$ python3 -q
>>> import numpy as np
>>> np.set_printoptions(precision=2, suppress=True, linewidth=100)
>>> rd = lambda a: np.round(a, 2) + 0
>>> W0 = np.load("layer0.npy")
>>> print(W0)
[[-15  20   5 -40  45 -20   0 -30  15]
 [ 12 -16  -4  32 -36  16   0  24 -12]
 [ 15 -20  -5  40 -45  20   0  30 -15]
 [ -6   8   2 -16  18  -8   0 -12   6]
 [ 12 -16  -4  32 -36  16   0  24 -12]
 [ -6   8   2 -16  18  -8   0 -12   6]
 [ -9  12   3 -24  27 -12   0 -18   9]
 [ 15 -20  -5  40 -45  20   0  30 -15]
 [ 12 -16  -4  32 -36  16   0  24 -12]
 [ -3   4   1  -8   9  -4   0  -6   3]]
>>> # null space of dimension 8
>>> cov = W0.T @ W0
>>> print(cov)
[[  1269  -1692   -423   3384  -3807   1692      0   2538  -1269]
 [ -1692   2256    564  -4512   5076  -2256      0  -3384   1692]
 [  -423    564    141  -1128   1269   -564      0   -846    423]
 [  3384  -4512  -1128   9024 -10152   4512      0   6768  -3384]
 [ -3807   5076   1269 -10152  11421  -5076      0  -7614   3807]
 [  1692  -2256   -564   4512  -5076   2256      0   3384  -1692]
 [     0      0      0      0      0      0      0      0      0]
 [  2538  -3384   -846   6768  -7614   3384      0   5076  -2538]
 [ -1269   1692    423  -3384   3807  -1692      0  -2538   1269]]
>>> print(rd(np.linalg.eigvalsh(cov)[::-1]))
[32712.     0.     0.     0.     0.     0.     0.     0.     0.]
>>> print(np.allclose(cov, cov.T))
True
>>> print((W0 @ W0.T).shape)
(10, 10)
>>> print(rd(np.linalg.svd(W0, compute_uv=False) ** 2))
[32712.     0.     0.     0.     0.     0.     0.     0.     0.]
>>> print(np.linalg.matrix_rank(cov))
1
>>> left, sv, vt = np.linalg.svd(W0)
>>> evecs = vt[:(sv > 1e-8).sum()]
>>> rng = np.random.default_rng(898127)
>>> x = W0[0] + -1 * W0[5] + rng.integers(2) * np.eye(9)[3]
>>> print(x)
[ -9.  12.   3. -23.  27. -12.   0. -18.   9.]
>>> print(np.allclose(evecs.T @ evecs @ x, x))
False
>>> print(np.linalg.matrix_rank(np.vstack([W0, x])))
2
>>> print(np.linalg.matrix_rank(W0, rtol=0.1))
1
>>> print(rd(np.linalg.norm(W0, 2) / np.linalg.norm(W0)))
1.0
>>> print([round(float(x), 2) for x in np.linalg.svd(W0, compute_uv=False)[:3]])
[180.86, 0.0, 0.0]
>>> q, _ = np.linalg.qr(np.array([[0.2, 0.7, -0.9, -0.2, 0.4, 0.1, 0.6, 0.8, -0.8, -1.6],
...     [0.4, -2.0, -0.4, -0.1, 0.5, 0.3, 2.2, 0.6, -0.6, -0.2],
...     [1.5, 0.6, 0.3, -0.7, -1.9, 1.3, 0.6, 0.1, 0.5, -1.4],
...     [-0.9, -0.8, -1.2, 0.6, -0.4, -0.3, -0.9, 1.5, -0.9, 0.1],
...     [-1.8, 0.9, 0.8, 0.4, 1.3, -0.8, -0.4, 0.2, -1.3, 1.9],
...     [-1.2, -1.4, -1.3, -1.1, 0.6, -0.4, 0.9, 1.5, -0.2, 0.0],
...     [-0.6, -1.4, 0.1, 2.3, 0.3, -0.4, 0.2, 0.5, 1.4, 0.1],
...     [-1.1, 0.5, -0.2, 0.3, 0.7, 1.3, -0.4, 1.0, -0.1, -0.3],
...     [2.4, 1.0, -1.1, 1.5, -1.1, -0.2, 0.7, 0.1, 2.5, 0.1],
...     [0.2, 0.9, -0.6, 0.2, -0.7, -1.6, -0.2, 0.4, 1.3, 0.2]]))
>>> feats = 4 * q
>>> print(rd(feats))
[[-0.2   0.77  1.68  0.31 -1.5  -0.58 -0.67  1.29 -0.83 -2.66]
 [-0.41 -2.5  -0.1   0.28 -1.37 -0.09 -1.6   1.68  1.16  0.92]
 [-1.53  0.26 -0.63  0.96  2.28 -1.32 -2.17  0.16 -0.72 -0.24]
 [ 0.92 -0.68  1.91 -0.7   2.01 -0.38  1.03  2.08 -0.63  0.75]
 [ 1.84  1.62 -0.61 -0.75 -0.61  0.69 -1.96  0.81 -1.37  1.36]
 [ 1.23 -1.3   1.94  1.48  0.05  0.37 -0.99 -2.16 -0.97  0.32]
 [ 0.61 -1.49 -0.5  -2.92  0.59 -0.07 -0.89 -0.93 -0.26 -1.6 ]
 [ 1.12  0.93  0.74 -0.47 -0.29 -2.86 -0.43 -0.68  1.97  0.54]
 [-2.45  0.46  1.61 -1.69 -0.83 -0.07 -0.21 -0.72 -0.78  1.57]
 [-0.2   1.01  1.25 -0.23  1.06  2.22 -1.17  0.04  2.38 -0.45]]
>>> print(rd(np.linalg.norm(feats[7], 1)), rd(np.linalg.norm(feats[7], np.inf)))
10.04 2.86
>>> print(rd(np.linalg.norm(feats[7] - feats[8])))
5.66
>>> print(rd(np.linalg.norm(feats, axis=0)))
[4. 4. 4. 4. 4. 4. 4. 4. 4. 4.]
>>> print(rd(np.linalg.norm(feats, axis=1)))
[4. 4. 4. 4. 4. 4. 4. 4. 4. 4.]
>>> print(rd(np.linalg.norm(feats, "nuc")))
40.0
>>> print(rd(feats[7] @ feats[8]))
0.0
